$ python3 -q
>>> import numpy as np
>>> np.set_printoptions(suppress=True, linewidth=120)
>>> M = np.load("test5.npy")
>>> M.round(1) + 0
array([[ 0.5,  0.3, -0.2,  0.2,  0.1,  0.1, -0.2],
       [ 0.3,  0.2, -0.1,  0.1,  0. ,  0. , -0.1],
       [-0.2, -0.1,  0.1, -0.1,  0. ,  0. ,  0.1],
       [ 0.2,  0.1, -0.1,  0.1,  0. ,  0. , -0.1],
       [ 0.1,  0. ,  0. ,  0. ,  0. ,  0. ,  0. ],
       [ 0.1,  0. ,  0. ,  0. ,  0. ,  0. ,  0. ],
       [-0.2, -0.1,  0.1, -0.1,  0. ,  0. ,  0.1]])
>>> np.linalg.cond(M) > 100
np.True_
>>> np.linalg.matrix_rank(M, rtol=0.1)
np.int64(1)
>>> th = np.radians(120)
>>> R = np.eye(7)
>>> R[2, 2] = R[1, 1] = np.cos(th)
>>> R[2, 1], R[1, 2] = -np.sin(th), np.sin(th)
>>> R.round(1)
array([[ 1. ,  0. ,  0. ,  0. ,  0. ,  0. ,  0. ],
       [ 0. , -0.5,  0.9,  0. ,  0. ,  0. ,  0. ],
       [ 0. , -0.9, -0.5,  0. ,  0. ,  0. ,  0. ],
       [ 0. ,  0. ,  0. ,  1. ,  0. ,  0. ,  0. ],
       [ 0. ,  0. ,  0. ,  0. ,  1. ,  0. ,  0. ],
       [ 0. ,  0. ,  0. ,  0. ,  0. ,  1. ,  0. ],
       [ 0. ,  0. ,  0. ,  0. ,  0. ,  0. ,  1. ]])
>>> out = M @ R.T
>>> np.round(np.linalg.svd(M, compute_uv=False), 1) + 0, np.round(np.linalg.svd(out, compute_uv=False), 1) + 0
(array([1., 0., 0., 0., 0., 0., 0.]), array([1., 0., 0., 0., 0., 0., 0.]))
>>> out = np.linalg.inv(R)
>>> np.round(np.linalg.det(R) * np.linalg.det(out), 1)
np.float64(1.0)
>>> np.round(np.linalg.inv(out), 1)
array([[ 1. ,  0. ,  0. ,  0. ,  0. ,  0. ,  0. ],
       [ 0. , -0.5,  0.9,  0. ,  0. ,  0. ,  0. ],
       [-0. , -0.9, -0.5, -0. , -0. , -0. , -0. ],
       [ 0. ,  0. ,  0. ,  1. ,  0. ,  0. ,  0. ],
       [ 0. ,  0. ,  0. ,  0. ,  1. ,  0. ,  0. ],
       [ 0. ,  0. ,  0. ,  0. ,  0. ,  1. ,  0. ],
       [ 0. ,  0. ,  0. ,  0. ,  0. ,  0. ,  1. ]])
>>> out.round(1)
array([[ 1. ,  0. ,  0. ,  0. ,  0. ,  0. ,  0. ],
       [-0. , -0.5, -0.9, -0. , -0. , -0. , -0. ],
       [ 0. ,  0.9, -0.5,  0. ,  0. ,  0. ,  0. ],
       [ 0. ,  0. ,  0. ,  1. ,  0. ,  0. ,  0. ],
       [ 0. ,  0. ,  0. ,  0. ,  1. ,  0. ,  0. ],
       [ 0. ,  0. ,  0. ,  0. ,  0. ,  1. ,  0. ],
       [ 0. ,  0. ,  0. ,  0. ,  0. ,  0. ,  1. ]])
>>> np.round(np.linalg.det(R) * out, 1)
array([[ 1. ,  0. ,  0. ,  0. ,  0. ,  0. ,  0. ],
       [-0. , -0.5, -0.9, -0. , -0. , -0. , -0. ],
       [ 0. ,  0.9, -0.5,  0. ,  0. ,  0. ,  0. ],
       [ 0. ,  0. ,  0. ,  1. ,  0. ,  0. ,  0. ],
       [ 0. ,  0. ,  0. ,  0. ,  1. ,  0. ,  0. ],
       [ 0. ,  0. ,  0. ,  0. ,  0. ,  1. ,  0. ],
       [ 0. ,  0. ,  0. ,  0. ,  0. ,  0. ,  1. ]])
>>> np.allclose(out, R.T)
True
